% python3 -q
>>> import numpy as np
>>> np.set_printoptions(suppress=True, linewidth=200)
>>> K = np.load("test9.npy")
>>> K
array([[ 1.433,  0.01 ,  1.416,  0.001,  2.744,  2.771,  2.798, -0.018,  2.787,  1.384,  1.364],
       [ 2.542, -0.012,  2.532,  0.046,  5.088,  5.104,  5.132,  0.023,  5.132,  2.564,  2.573],
       [ 0.052,  0.007,  0.051,  0.017,  0.068,  0.063,  0.079, -0.012,  0.074,  0.051,  0.07 ],
       [ 0.511,  0.008,  0.503, -0.023,  1.007,  1.006,  0.983,  0.001,  0.996,  0.476,  0.467],
       [ 0.469,  0.006,  0.519,  0.002,  0.954,  0.928,  0.912, -0.034,  0.93 ,  0.477,  0.446],
       [-0.06 , -0.007, -0.062, -0.007, -0.097, -0.148, -0.126,  0.012, -0.125, -0.049, -0.099],
       [ 1.46 ,  0.006,  1.388, -0.008,  2.906,  2.904,  2.926,  0.005,  2.906,  1.474,  1.451],
       [-1.322,  0.009, -1.276,  0.019, -2.605, -2.591, -2.584,  0.018, -2.585, -1.296, -1.314],
       [-0.093,  0.03 , -0.12 , -0.02 , -0.192, -0.229, -0.21 , -0.009, -0.21 , -0.116, -0.125],
       [-0.004, -0.022, -0.043, -0.03 , -0.083, -0.081, -0.084, -0.002, -0.07 , -0.042, -0.072],
       [ 0.354, -0.026,  0.355, -0.014,  0.671,  0.712,  0.725,  0.009,  0.673,  0.338,  0.364],
       [ 2.074, -0.024,  2.118,  0.003,  4.21 ,  4.266,  4.252, -0.03 ,  4.224,  2.131,  2.095],
       [-0.358,  0.011, -0.258, -0.001, -0.64 , -0.63 , -0.642,  0.012, -0.615, -0.274, -0.313],
       [-1.006, -0.016, -0.983, -0.002, -1.981, -2.015, -1.956, -0.02 , -1.949, -0.98 , -0.946],
       [-1.935, -0.013, -1.94 ,  0.02 , -3.893, -3.864, -3.837, -0.033, -3.846, -1.905, -1.947],
       [-1.084, -0.001, -1.04 , -0.016, -2.092, -2.068, -2.089, -0.027, -2.075, -1.037, -1.032]])
>>> def softmax(z):
...     e = np.exp(z - z.max(axis=-1, keepdims=True))
...     return e / e.sum(axis=-1, keepdims=True)
... 
>>> np.round(softmax(K).sum(axis=1), 3)
array([1., 1., 1., 1., 1., 1., 1., 1., 1., 1., 1., 1., 1., 1., 1., 1.])
>>> np.round(softmax(10 * K[6]), 3) + 0
array([0.   , 0.   , 0.   , 0.   , 0.238, 0.233, 0.291, 0.   , 0.238, 0.   , 0.   ])
>>> att = K @ K.T / np.sqrt(11)
>>> np.round(softmax(att)[6] @ K, 3)
array([ 2.532, -0.012,  2.523,  0.045,  5.07 ,  5.086,  5.114,  0.022,  5.113,  2.555,  2.563])
>>> hat = K @ np.linalg.solve(K.T @ K, K.T)
>>> np.round(np.linalg.eigvalsh(hat), 3) + 0
array([0., 0., 0., 0., 0., 1., 1., 1., 1., 1., 1., 1., 1., 1., 1., 1.])
>>> np.round(hat @ K[:, 7], 3)
array([-0.018,  0.023, -0.012,  0.001, -0.034,  0.012,  0.005,  0.018, -0.009, -0.002,  0.009, -0.03 ,  0.012, -0.02 , -0.033, -0.027])
>>> f = np.array([-1, 2, 3])
>>> np.round(np.convolve(K[3], f), 3)
array([-0.511,  1.014,  1.046,  1.053,  0.456,  0.939,  4.05 ,  4.983,  1.955,  1.519,  3.473,  2.362,  1.401])
>>> np.round(np.polyval(f, K[3]), 3)
array([3.761, 3.016, 3.753, 2.953, 4.   , 4.   , 4.   , 3.002, 4.   , 3.725, 3.716])
>>> vec = np.array([-1, 1, -2, 0, 1, -2, 1, -2, -2, 2, 2])
>>> h = np.maximum(K @ vec, 0)
>>> np.round(K.T @ h, 3)
array([-23.309,  -0.076, -22.873,   0.122, -46.196, -46.018, -45.715,  -0.264, -45.68 , -22.735, -22.974])
>>> np.round(np.tanh(K @ vec), 3)
array([-1.   , -1.   , -0.008, -0.927, -0.893,  0.178, -1.   ,  0.999,  0.358, -0.021, -0.792, -1.   ,  0.714,  0.996,  1.   ,  0.997])
>>> np.flatnonzero(h > 1e-9)
array([ 5,  7,  8, 12, 13, 14, 15])
>>> np.round(np.maximum(K @ (3 * vec), 0), 3)
array([ 0.   ,  0.   ,  0.   ,  0.   ,  0.   ,  0.54 ,  0.   , 11.37 ,  1.125,  0.   ,  0.   ,  0.   ,  2.685,  9.405, 17.562,  9.552])
>>> A = np.loadtxt("run9.csv", delimiter=",")
>>> A.round(3)
array([[ 0.825,  0.2  , -0.197,  0.083, -0.133, -0.103, -0.047,  0.042, -0.024,  0.074, -0.002, -0.109,  0.069,  0.061],
       [ 0.2  ,  0.612,  0.056, -0.109,  0.247,  0.122, -0.127, -0.051, -0.146, -0.007,  0.138,  0.199, -0.087, -0.009],
       [-0.197,  0.056,  0.365, -0.07 , -0.13 ,  0.012, -0.271, -0.167, -0.068,  0.162, -0.031,  0.041, -0.109,  0.143],
       [ 0.083, -0.109, -0.07 ,  0.497, -0.204, -0.013,  0.039,  0.043, -0.169, -0.154, -0.211,  0.263, -0.101, -0.074],
       [-0.133,  0.247, -0.13 , -0.204,  0.64 , -0.175,  0.136,  0.003, -0.066, -0.113, -0.121, -0.062, -0.069, -0.061],
       [-0.103,  0.122,  0.012, -0.013, -0.175,  0.721,  0.104,  0.056, -0.242, -0.129,  0.194, -0.092,  0.078,  0.058],
       [-0.047, -0.127, -0.271,  0.039,  0.136,  0.104,  0.678,  0.115, -0.106,  0.26 ,  0.015,  0.053,  0.013, -0.014],
       [ 0.042, -0.051, -0.167,  0.043,  0.003,  0.056,  0.115,  0.426,  0.188, -0.175,  0.139, -0.006, -0.277,  0.178],
       [-0.024, -0.146, -0.068, -0.169, -0.066, -0.242, -0.106,  0.188,  0.487, -0.033,  0.283,  0.039,  0.013, -0.054],
       [ 0.074, -0.007,  0.162, -0.154, -0.113, -0.129,  0.26 , -0.175, -0.033,  0.685,  0.062,  0.087, -0.002,  0.14 ],
       [-0.002,  0.138, -0.031, -0.211, -0.121,  0.194,  0.015,  0.139,  0.283,  0.062,  0.476,  0.147,  0.068, -0.055],
       [-0.109,  0.199,  0.041,  0.263, -0.062, -0.092,  0.053, -0.006,  0.039,  0.087,  0.147,  0.66 , -0.122, -0.203],
       [ 0.069, -0.087, -0.109, -0.101, -0.069,  0.078,  0.013, -0.277,  0.013, -0.002,  0.068, -0.122,  0.506, -0.329],
       [ 0.061, -0.009,  0.143, -0.074, -0.061,  0.058, -0.014,  0.178, -0.054,  0.14 , -0.055, -0.203, -0.329,  0.421]])
>>> evals, evecs = np.linalg.eigvalsh(A)
Traceback (most recent call last):
  File "<python-input-23>", line 1, in <module>
    evals, evecs = np.linalg.eigvalsh(A)
    ^^^^^^^^^^^^
ValueError: too many values to unpack (expected 2)
>>> evals, evecs = np.linalg.eigh(A)
>>> np.round(np.linalg.eigvalsh(A + -2 * np.eye(14)), 3)
array([-2., -2., -2., -2., -2., -2., -1., -1., -1., -1., -1., -1., -1., -1.])
>>> (evals > 1e-8).sum(), (evals < -1e-8).sum()
(np.int64(8), np.int64(0))
>>> rng = np.random.default_rng(72)
>>> out = A + rng.integers(-2, 3, (14, 8)) @ rng.integers(-2, 3, (8, 14))
>>> out.round(3)
array([[  2.825,   8.2  ,  -7.197,   1.083, -14.133,   8.897,   7.953,  -8.958,  -5.024,   6.074,  12.998,  -0.109,   7.069,  -0.939],
       [  7.2  ,   8.612,  -1.944,   0.891,   2.247,  -3.878,   0.873,  -3.051,  -3.146,   5.993,  13.138,   5.199,  -3.087,   0.991],
       [  3.803,  -0.944,   6.365,  -3.07 ,   7.87 ,  -5.988,  -6.271,   1.833,   3.932,   4.162,  -7.031,  -3.959,  -2.109,  14.143],
       [ -5.917, -11.109,  -2.07 ,  -8.503,   1.796,   4.987,  -2.961,   4.043,   4.831,  -3.154,  -7.211,   5.263,   3.899,   5.926],
       [  8.867,  12.247,   0.87 ,   3.796,  -3.36 ,  -3.175,   6.136,  -4.997,  -8.066,   5.887,  14.879,  -6.062,  -0.069,   2.939],
       [ -9.103,   2.122,  -2.988,  -4.013, -14.175,  -0.279,   1.104,  -0.944,   1.758,  -6.129,   6.194,  -4.092,   2.078,   1.058],
       [ -8.047,   1.873,  -2.271,   6.039, -11.864,   0.104,   4.678,   0.115,  -0.106,  -7.74 ,  -5.985, -11.947,   4.013, -10.014],
       [ -5.958,  -2.051, -12.167,  -3.957,   0.003,  -4.944,   0.115,   6.426,   5.188,  -5.175,   5.139,   6.994,   1.723,  -7.822],
       [  5.976,  -5.146,  -5.068,  -3.169,   9.934,   6.758,   1.894,   0.188,  -2.513,   4.967,  -5.717,   7.039,  10.013,   6.946],
       [ -1.926,  -1.007,  -1.838,   2.846,  -0.113,   0.871,   7.26 ,   1.825, -10.033,  -9.315,  -2.938,  -3.913,   8.998,  -3.86 ],
       [ -7.002,  -1.862,  -9.031,  -1.211,   1.879,  -8.806,   0.015,   8.139,   3.283,  -9.938,  -2.524,   0.147,   4.068,  -7.055],
       [ -8.109,  -7.801,   3.041,  -3.737,  -0.062,  -3.092,  -4.947,   6.994,   8.039,  -5.913,  -3.853,  -0.34 ,  -7.122,  -4.203],
       [ -0.931,   0.913,   0.891,   3.899,  -4.069,   3.078,  -1.987,  -3.277,   5.013,   3.998,  -3.932,  -1.122,  -3.494,  -6.329],
       [ -6.939,   2.991,   5.143,   1.926, -20.061,   5.058,   3.986,  -3.822,  -0.054,  -2.86 ,   5.945, -13.203,  -3.329,  -4.579]])
>>> np.round(np.linalg.svd(out - A, compute_uv=False), 3) + 0
array([50.145, 44.471, 30.282, 26.2  , 23.194, 17.929, 11.395,  5.111,  0.   ,  0.   ,  0.   ,  0.   ,  0.   ,  0.   ])
>>> q, r_ = np.linalg.qr(out)
>>> np.trace(q @ q.T)
np.float64(14.0)
>>> vec = np.array([4, -1, -2, 1, 3, 0, -4, -2, 1, 4, 1, -3, -3, -5])
>>> (vec - A @ vec) @ (A @ vec)
np.float64(0.0)
>>> round(float(np.trace(A)), 3)
8.0
>>> arr = np.load("arr.npy")
>>> arr
array([[0, 0, 0, 0, 0, 0, 0, 0, 0, 0, 0, 0, 0],
       [2, 2, 0, 0, 0, 0, 0, 0, 0, 0, 0, 0, 0],
       [3, 2, 1, 0, 0, 0, 0, 0, 0, 0, 0, 0, 0],
       [1, 1, 2, 3, 0, 0, 0, 0, 0, 0, 0, 0, 0],
       [0, 2, 2, 2, 1, 0, 0, 0, 0, 0, 0, 0, 0],
       [1, 3, 0, 0, 1, 2, 0, 0, 0, 0, 0, 0, 0],
       [1, 2, 2, 2, 2, 3, 0, 0, 0, 0, 0, 0, 0],
       [1, 3, 1, 2, 1, 1, 3, 3, 0, 0, 0, 0, 0],
       [0, 1, 0, 2, 2, 0, 0, 3, 1, 0, 0, 0, 0],
       [3, 1, 1, 3, 3, 1, 3, 0, 3, 2, 0, 0, 0],
       [1, 3, 1, 2, 3, 1, 0, 3, 1, 1, 3, 0, 0],
       [3, 2, 3, 1, 2, 3, 0, 0, 2, 2, 3, 2, 0],
       [1, 1, 3, 3, 0, 0, 0, 3, 1, 1, 1, 3, 2]])
>>> t3 = np.stack([arr, 2 * arr, arr[::-1]])
>>> t3.shape
(3, 13, 13)
>>> np.round(np.linalg.norm(t3, axis=(1, 2)), 3)
array([18.547, 37.094, 18.547])
>>> (t3 @ arr.T).shape
(3, 13, 13)
>>> np.linalg.matrix_rank(t3.reshape(3, -1))
np.int64(2)
>>> U, s, VT = np.linalg.svd(arr)
>>> evecs = VT[:(s > 1e-8).sum()]
>>> vec = arr[12] + 4 * arr[7] + rng.integers(2) * np.eye(13)[11]
>>> vec
array([ 5., 13.,  7., 11.,  4.,  4., 12., 15.,  1.,  1.,  1.,  3.,  2.])
>>> np.allclose(evecs.T @ evecs @ vec, vec)
True
>>> round(float(np.linalg.norm(vec - evecs.T @ evecs @ vec)), 3)
0.0
>>> U, s, VT = np.linalg.svd(arr, full_matrices=False)
>>> (s > 1e-8).sum()
np.int64(12)
>>> s.round(3) + 0
array([14.441,  5.987,  5.328,  4.849,  4.431,  3.706,  2.751,  1.955,  1.334,  0.887,  0.62 ,  0.118,  0.   ])
>>> U.shape, s.shape, VT.shape
((13, 13), (13,), (13, 13))
>>> np.allclose(U * s @ VT, arr)
True
>>> U, s, VT = np.linalg.svd(arr)
>>> np.argmax(s[:-1] / (s[1:] + 1e-6)) + 1
np.int64(12)
>>> out = U[:, :12] @ np.diag(s[:12]) @ VT[:12]
>>> np.linalg.matrix_rank(out)
np.int64(12)
>>> round(np.abs(arr - out).max(), 3)
np.float64(0.0)
>>> np.round(np.linalg.norm(arr - out, 2), 3), round(s[12], 3)
(np.float64(0.0), np.float64(0.0))
>>> f = np.array([-2, -2])
>>> np.cross(arr[9, :3], arr[7, :3])
array([-2, -2,  8])
>>> np.polyval(f, arr[9])
array([-8, -4, -4, -8, -8, -4, -8, -2, -8, -6, -2, -2, -2])
>>> np.correlate(arr[9], arr[7], "full")
array([ 0,  0,  0,  0,  0,  9, 12,  9, 16, 26, 21, 30, 26, 26, 33, 28, 14, 18, 10, 11,  9,  2,  0,  0,  0])
>>> feats = np.load("case12.npy")
>>> feats
array([[ 1, -2,  4, -8],
       [ 1, -1,  1, -1],
       [ 1,  0,  0,  0],
       [ 1,  1,  1,  1],
       [ 1,  2,  4,  8]])
>>> out = feats / np.linalg.norm(feats, axis=1, keepdims=True)
>>> G = out @ out.T
>>> (np.abs(G) > 0.9).astype(int)
array([[1, 0, 0, 0, 0],
       [0, 1, 0, 0, 0],
       [0, 0, 1, 0, 0],
       [0, 0, 0, 1, 0],
       [0, 0, 0, 0, 1]])
>>> (G - 2 * np.eye(5)).round(6).argmax(axis=1)
array([1, 0, 1, 4, 3])
>>> np.round(np.degrees(np.arccos(np.clip(G[0, 2], -1, 1))), 3)
np.float64(83.773)
>>> G[0].round(3)
array([ 1.   ,  0.813,  0.108, -0.271, -0.6  ])
>>> np.argwhere(np.triu(np.abs(G) > 0.95, 1))
array([], shape=(0, 2), dtype=int64)
>>> out = np.c_[feats[:, :3] @ np.array([[-2, 1, -2], [0, 2, -3], [-2, -3, 3]]), np.array([-3, 0, 2, -5, -3])]
>>> out
array([[-10, -15,  16,  -3],
       [ -4,  -4,   4,   0],
       [ -2,   1,  -2,   2],
       [ -4,   0,  -2,  -5],
       [-10,  -7,   4,  -3]])
>>> np.round(np.linalg.lstsq(feats, out[:, 0])[0], 3) + 0
array([-2.,  0., -2.,  0.])
>>> q = out.astype(float).copy()
>>> for j in range(4):
...     q[:, j] -= q[:, :j] @ (q[:, :j].T @ q[:, j])
...     q[:, j] /= np.linalg.norm(q[:, j])
... 
>>> q.round(3)
array([[-0.651, -0.662,  0.154, -0.142],
       [-0.26 , -0.004,  0.551,  0.116],
       [-0.13 ,  0.388,  0.564,  0.503],
       [-0.26 ,  0.516,  0.192, -0.786],
       [-0.651,  0.38 , -0.564,  0.309]])
>>> np.round(q.T @ q, 3) + 0
array([[1., 0., 0., 0.],
       [0., 1., 0., 0.],
       [0., 0., 1., 0.],
       [0., 0., 0., 1.]])
>>> out = np.array([[2, 0, 3], [0, -1, 2]])
>>> basis = np.kron(out, feats)
>>> np.linalg.matrix_rank(basis)
np.int64(8)
>>> W0 = np.loadtxt("dump.csv", delimiter=",")
>>> W0
array([[2., 3., 2., 4., 5., 5., 2., 4., 3., 4., 0., 4., 1., 2., 4.],
       [3., 0., 4., 3., 3., 3., 3., 6., 1., 3., 4., 1., 4., 5., 6.],
       [2., 4., 2., 2., 3., 2., 4., 5., 0., 1., 3., 1., 0., 4., 2.],
       [4., 3., 2., 4., 4., 4., 2., 2., 5., 3., 2., 2., 1., 5., 3.],
       [5., 3., 3., 4., 2., 3., 3., 3., 0., 5., 3., 2., 5., 2., 4.],
       [5., 3., 2., 4., 3., 6., 4., 1., 5., 4., 4., 4., 5., 2., 3.],
       [2., 3., 4., 2., 3., 4., 2., 0., 4., 6., 3., 2., 5., 3., 5.],
       [4., 6., 5., 2., 3., 1., 0., 2., 2., 5., 3., 2., 3., 3., 6.],
       [3., 1., 0., 5., 0., 5., 4., 2., 6., 5., 5., 4., 5., 5., 2.],
       [4., 3., 1., 3., 5., 4., 6., 5., 5., 4., 1., 3., 3., 3., 4.],
       [0., 4., 3., 2., 3., 4., 3., 3., 5., 1., 4., 0., 3., 0., 3.],
       [4., 1., 1., 2., 2., 4., 2., 2., 4., 3., 0., 4., 3., 1., 4.],
       [1., 4., 0., 1., 5., 5., 5., 3., 5., 3., 3., 3., 4., 4., 1.],
       [2., 5., 4., 5., 2., 2., 3., 3., 5., 3., 0., 1., 4., 0., 4.],
       [4., 6., 2., 3., 4., 3., 5., 6., 2., 4., 3., 4., 1., 4., 4.]])
>>> round(np.linalg.norm(W0, 2) / np.linalg.norm(W0), 3)
np.float64(0.91)
>>> [round(float(x), 3) for x in np.linalg.svd(W0, compute_uv=False)[:3]]
[47.323, 10.81, 9.913]
>>> np.argsort(-np.linalg.norm(W0, axis=0).round(6), kind="stable")[:3]
array([ 8, 14,  5])
>>> np.linalg.cond(W0) > 100
np.True_
>>> np.linalg.matrix_rank(W0, rtol=0.1)
np.int64(8)
>>> evals, evecs = np.linalg.eigh(W0)
>>> vec = np.array([2, -2, 3, -3, -2, 1, -2, -3, 2, 2, -1, 2, -2, 1, 1])
>>> (np.sign(evecs[:, -1].round(6)) == np.sign(evecs[0, -1].round(6))).astype(int)
array([1, 1, 1, 1, 1, 1, 1, 1, 1, 1, 1, 1, 1, 1, 1])
>>> np.abs(W0).sum(axis=1).max(), round(np.abs(evals).max(), 3)
(np.float64(55.0), np.float64(47.323))
>>> vec @ W0 @ vec
np.float64(-100.0)
